>>> import numpy as np
>>> np.set_printoptions(precision=1, suppress=True, linewidth=140, legacy="1.25")
>>> F = np.load("sample6.npy")
>>> F.round(1) + 0
array([[ 1.2,  5.6, -3.1,  3.6],
       [ 3.2,  6.8, -1.9,  5. ],
       [ 3.2,  9.3, -3.7,  6.8],
       [ 3.2,  4.3,  0.3,  3.6],
       [ 0.3,  7.6, -5.5,  4.4],
       [ 2.9,  1.8,  1.8,  2. ],
       [ 2.1,  6.2, -2.5,  4.4],
       [ 1.9,  1.1,  1.2,  1.4],
       [ 2.1,  3.9, -0.7,  3. ],
       [ 1.3,  5.6, -3.1,  3.7],
       [ 2.1,  1.1,  1.2,  1.6],
       [ 3. ,  4.3,  0.1,  3.6],
       [ 0. ,  0. ,  0. ,  0. ],
       [ 2.3,  8.8, -4.2,  6.1],
       [ 2.1,  6.3, -2.3,  4.5],
       [ 1.2,  5.5, -3. ,  3.8],
       [ 0.2,  5. , -3.6,  3.2],
       [ 0.1,  5.1, -3.7,  3.2],
       [ 3.2,  4.4, -0.1,  3.7]])
>>> d = np.linalg.norm(F[:, None] - F[None], axis=-1)
>>> d.shape
(19, 19)
>>> d.mean(axis=1).argmax()
12
>>> np.flatnonzero(d[10] < d.mean() / 2)
array([ 5,  7, 10])
>>> d[10].round(6).argsort(kind="stable")[:4]
array([10,  7,  5, 12])
>>> np.linalg.matrix_rank(d ** 2)
6
>>> data = np.load("run13.npy")
>>> data
array([[ 4.1,  5.2,  7.7],
       [ 3.2, -0.9,  2. ],
       [ 3.9,  1.1,  3.6],
       [ 0.2,  1.8,  6.2],
       [-0.4, -3.1,  1.6],
       [ 4.8,  0.3,  2.4],
       [ 0.5, -2.1,  2.1],
       [ 0.5,  1.7,  6. ],
       [ 4.2,  3.3,  5.8],
       [ 2.6,  2.4,  5.7],
       [ 2. , -0.4,  3.1],
       [ 2. , -0.5,  3. ],
       [ 0.1,  0.8,  5.3],
       [ 2.2,  1.5,  4.9],
       [-3.8, -2.3,  4.1],
       [-0.2,  1.3,  5.9],
       [ 2.4,  4.3,  7.6],
       [ 1.2, -0.6,  3.2],
       [-1.8, -5.9, -0.5],
       [ 1.8, -0.8,  2.9],
       [-0.2, -2.8,  1.8],
       [-1.6,  1.5,  6.8],
       [ 2.4,  3.4,  6.7],
       [-1.4,  0.2,  5.4],
       [ 2.4,  1.9,  5.2],
       [-2.5, -3. ,  2.8],
       [-0.9, -0.7,  4.3],
       [ 0.4,  1.5,  5.8],
       [ 3.5,  1.4,  4.1],
       [ 0.7,  2.2,  6.4],
       [-0.1, -0.9,  3.6],
       [ 1.9,  1.8,  5.4]])
>>> f = np.array([8, -1])
>>> np.correlate(data[8], data[2], "full")
array([15.1, 16.5, 40.9, 19.2, 22.6])
>>> np.polyval(f, data[8])
array([32.6, 25.4, 45.4])
>>> Xs = (data - data.mean(axis=0)) / data.std(axis=0)
>>> np.argwhere(np.abs(Xs) > 2)
array([[ 0,  1],
       [14,  0],
       [18,  1],
       [18,  2]])
>>> Xs.std(axis=0)
array([1., 1., 1.])
>>> beta = np.linalg.lstsq(np.delete(Xs, 2, axis=1), Xs[:, 2])[0]
>>> np.abs(beta).argmax()
1
>>> beta
array([-0.5,  1.2])
>>> x0 = np.array([1, -3, -1])
>>> target = data @ x0
>>> np.linalg.lstsq(data, target)[0]
array([ 1., -3., -1.])
>>> np.round(np.linalg.pinv(data) @ data, 1) + 0
array([[1., 0., 0.],
       [0., 1., 0.],
       [0., 0., 1.]])
>>> np.linalg.solve(data.T @ data, data.T @ target)
array([ 1., -3., -1.])
>>> rng = np.random.default_rng(79212)
>>> target = target + 0.1 * rng.normal(size=32)
>>> target
array([-19.4,   3.8,  -3. , -11.3,   7.4,   1.4,   4.7, -10.4, -11.5, -10.4,   0.2,   0.6,  -7.6,  -7. ,  -0.9,  -9.9, -18. ,  -0.1,  16.4,
         1.3,   6.5, -13. , -14.6,  -7.3,  -8.4,   3.6,  -3. ,  -9.8,  -4.9, -12.4,  -1.1,  -8.8])
>>> beta, *_ = np.linalg.lstsq(data, target)
>>> np.round(data.T @ (target - data @ beta), 1) + 0
array([0., 0., 0.])
>>> beta.round()
array([ 1., -3., -1.])
>>> other = np.c_[data[:, :2] @ np.array([[2, 3], [1, 0]]), np.array([-3, -4, -5, 1, 2, 8, -7, -7, -1, 1, -3, 4, -8, -7, 1, 2, -4, -2, -7, -8, 3, -8, -1, 9, -2, 9, 3, 4, -2, -6, 6, 7])]
>>> other
array([[ 13.4,  12.3,  -3. ],
       [  5.5,   9.6,  -4. ],
       [  8.9,  11.7,  -5. ],
       [  2.2,   0.6,   1. ],
       [ -3.9,  -1.2,   2. ],
       [  9.9,  14.4,   8. ],
       [ -1.1,   1.5,  -7. ],
       [  2.7,   1.5,  -7. ],
       [ 11.7,  12.6,  -1. ],
       [  7.6,   7.8,   1. ],
       [  3.6,   6. ,  -3. ],
       [  3.5,   6. ,   4. ],
       [  1. ,   0.3,  -8. ],
       [  5.9,   6.6,  -7. ],
       [ -9.9, -11.4,   1. ],
       [  0.9,  -0.6,   2. ],
       [  9.1,   7.2,  -4. ],
       [  1.8,   3.6,  -2. ],
       [ -9.5,  -5.4,  -7. ],
       [  2.8,   5.4,  -8. ],
       [ -3.2,  -0.6,   3. ],
       [ -1.7,  -4.8,  -8. ],
       [  8.2,   7.2,  -1. ],
       [ -2.6,  -4.2,   9. ],
       [  6.7,   7.2,  -2. ],
       [ -8. ,  -7.5,   9. ],
       [ -2.5,  -2.7,   3. ],
       [  2.3,   1.2,   4. ],
       [  8.4,  10.5,  -2. ],
       [  3.6,   2.1,  -6. ],
       [ -1.1,  -0.3,   6. ],
       [  5.6,   5.7,   7. ]])
>>> np.round(np.linalg.lstsq(data, other[:, 0])[0], 1) + 0
array([2., 1., 0.])
>>> np.linalg.matrix_rank(other)
3
>>> M = np.load("data.npy")
>>> M
array([[-1. ,  3.4,  0.6, -2.5, -0.4,  2.4],
       [ 1.9,  0. ,  2.4,  1.9,  1.6,  3.1],
       [ 3. , -0.4, -2.5,  2.1,  1.9, -1.2],
       [ 4.5,  0.6,  0.3, -0.8, -1.4,  1.1],
       [ 1.2,  1.7,  2.2, -2.7,  0.2, -2.9],
       [-1.8,  0.1,  1.1,  4.2,  1.1, -1.1],
       [ 0.4,  0.3,  2.2,  0.3, -4.4, -0.6],
       [ 0.4,  1.4,  3.8,  2.9, -0.1,  0. ],
       [-1.5, -2.4, -0.8,  1.1,  1.9,  3.3],
       [-3.9, -1. ,  1.3, -0.1, -1.8, -2.1],
       [ 1.4,  0.5, -1.3, -3.1, -1.5,  3.1],
       [ 1. ,  3.3,  2. ,  0.9, -1.5,  2.4],
       [ 1. , -4.3,  0.2, -0.8, -1.9, -1. ],
       [-2.6,  0.8, -0.2,  0.6,  0.6,  4.1],
       [ 1.9,  3.3, -3. , -0.8,  0.5,  0.9],
       [ 0.5,  2.1, -3.9, -1.6,  0.7, -1.5],
       [-2.4, -0.2,  1.5,  0.8, -1.9, -3.5],
       [ 3.6,  0.3, -0.3,  3.1, -1.3,  0.3],
       [ 1.3, -3.2, -3.6, -0.3, -0.4, -0.2],
       [ 3.1, -3.1,  0.4, -2.2, -0.8, -0.6],
       [ 0.1,  1.7,  2.2, -3.1, -2. , -1.9],
       [-0.5,  3.7,  1.4, -1.6,  2.5, -0.9],
       [-3.6, -0.3,  2.1,  1.9,  0.6, -2. ],
       [-0.9, -3. , -0.4,  1.1,  3.6,  0.7],
       [-0.1,  2.6,  3.1,  2.2, -0.3, -1.9],
       [ 1. , -0.7, -3.8, -2.6, -0.4, -1.6]])
>>> Xs = (M - M.mean(axis=0)) / M.std(axis=0)
>>> Xs.std(axis=0)
array([1., 1., 1., 1., 1., 1.])
>>> np.argwhere(np.abs(Xs) > 2)
array([[ 3,  0],
       [ 5,  3],
       [ 6,  4],
       [ 9,  0],
       [12,  1],
       [13,  5],
       [23,  4]])
>>> beta = np.linalg.lstsq(np.delete(Xs, 5, axis=1), Xs[:, 5])[0]
>>> beta
array([ 0.2,  0.1, -0.1,  0.1,  0.2])
>>> np.abs(beta).argmax()
4
>>> round(float(1 - np.var(Xs[:, 5] - np.delete(Xs, 5, axis=1) @ beta)), 1)
0.1
>>> C = M[[22, 10]].astype(float)
>>> for _ in range(5):
...     z = np.linalg.norm(M[:, None] - C, axis=-1).argmin(axis=1)
...     C = np.array([M[z == j].mean(axis=0) for j in range(2)])
... 
>>> z
array([1, 1, 1, 1, 0, 0, 0, 0, 1, 0, 1, 1, 1, 1, 1, 1, 0, 1, 1, 1, 0, 0, 0, 1, 0, 1])
>>> np.abs(C[1] - C[0]).argmax()
2
>>> C
array([[-1. ,  1. ,  2.1,  0.5, -0.6, -1.7],
       [ 1.1, -0.2, -0.9, -0.2,  0.1,  1. ]])
>>> arr = np.load("block14.npy")
>>> arr
array([[16, 20,  0],
       [ 4,  5,  0],
       [12, 15,  0],
       [20, 25,  0],
       [ 0,  0,  0]])
>>> Xs = data - data.mean(axis=1)
Traceback (most recent call last):
  File "<python-input-52>", line 1, in <module>
    Xs = data - data.mean(axis=1)
         ~~~~~^~~~~~~~~~~~~~~~~~~
ValueError: operands could not be broadcast together with shapes (32,3) (32,) 
>>> Xs = data - data.mean(axis=0)
>>> Uu, sigma, vt = np.linalg.svd(Xs, full_matrices=False)
>>> (np.sign(Uu[:, 0]) == np.sign(Uu[0, 0])).astype(int)
array([1, 0, 1, 1, 0, 1, 0, 1, 1, 1, 0, 0, 1, 1, 0, 1, 1, 0, 0, 0, 0, 1, 1, 0, 1, 0, 0, 1, 1, 1, 0, 1])
>>> np.abs(vt[0]).argmax()
1
>>> vt[0] * np.sign(vt[0, np.abs(vt[0]).argmax()])
array([0.4, 0.7, 0.5])
>>> np.round(Xs.mean(axis=0), 1) + 0
array([0., 0., 0.])
>>> np.round(sigma ** 2 / (sigma ** 2).sum(), 1) + 0
array([0.7, 0.3, 0. ])
>>> np.abs(vt[-1])
array([0.3, 0.7, 0.7])
>>> Uu, sigma, vt = np.linalg.svd(arr)
>>> V = vt[:(sigma > 1e-8).sum()]
>>> x0 = arr[1] + 5 * arr[3] + rng.integers(2) * np.eye(3)[0]
>>> x0
array([104., 130.,   0.])
>>> np.linalg.matrix_rank(np.vstack([arr, x0]))
1
>>> np.round(np.linalg.norm(x0 - V.T @ V @ x0), 1)
0.0
>>> V.T @ V
array([[0.4, 0.5, 0. ],
       [0.5, 0.6, 0. ],
       [0. , 0. , 0. ]])
>>> X = np.array([[0, -2, 1, 4, 0, 7, -1, 1],
...     [2, 0, -6, 3, 0, -10, 3, 1],
...     [-1, 6, 0, -3, -7, 4, -7, -1],
...     [-4, -3, 3, 0, -5, 6, -1, -7],
...     [0, 0, 7, 5, 0, 0, -6, 3],
...     [-7, 10, -4, -6, 0, 0, -4, -7],
...     [1, -3, 7, 1, 6, 4, 0, 2],
...     [-1, -1, 1, 7, -3, 7, -2, 0]])
>>> other = np.array([[0, 3, 3],
...     [3, 0, -3],
...     [0, 0, 1],
...     [0, -2, 2],
...     [-2, -2, 1],
...     [3, 2, -3],
...     [-2, 0, 1],
...     [-1, -2, 3]])
>>> other.T @ X.T
array([[ 16, -37,  59,  28,   9,  45, -11,  28],
       [  4, -22,  27,  24, -16,   5,  -7,   3],
       [ -4,  42, -56, -45,  20, -92,  21, -11]])
>>> np.einsum("ij,ij->i", X, X)
array([ 72, 159, 161, 145, 119, 266, 116, 114])
>>> np.einsum("ik,kj->ij", X, other)
array([[ 16,   4,  -4],
       [-37, -22,  42],
       [ 59,  27, -56],
       [ 28,  24, -45],
       [  9, -16,  20],
       [ 45,   5, -92],
       [-11,  -7,  21],
       [ 28,   3, -11]])
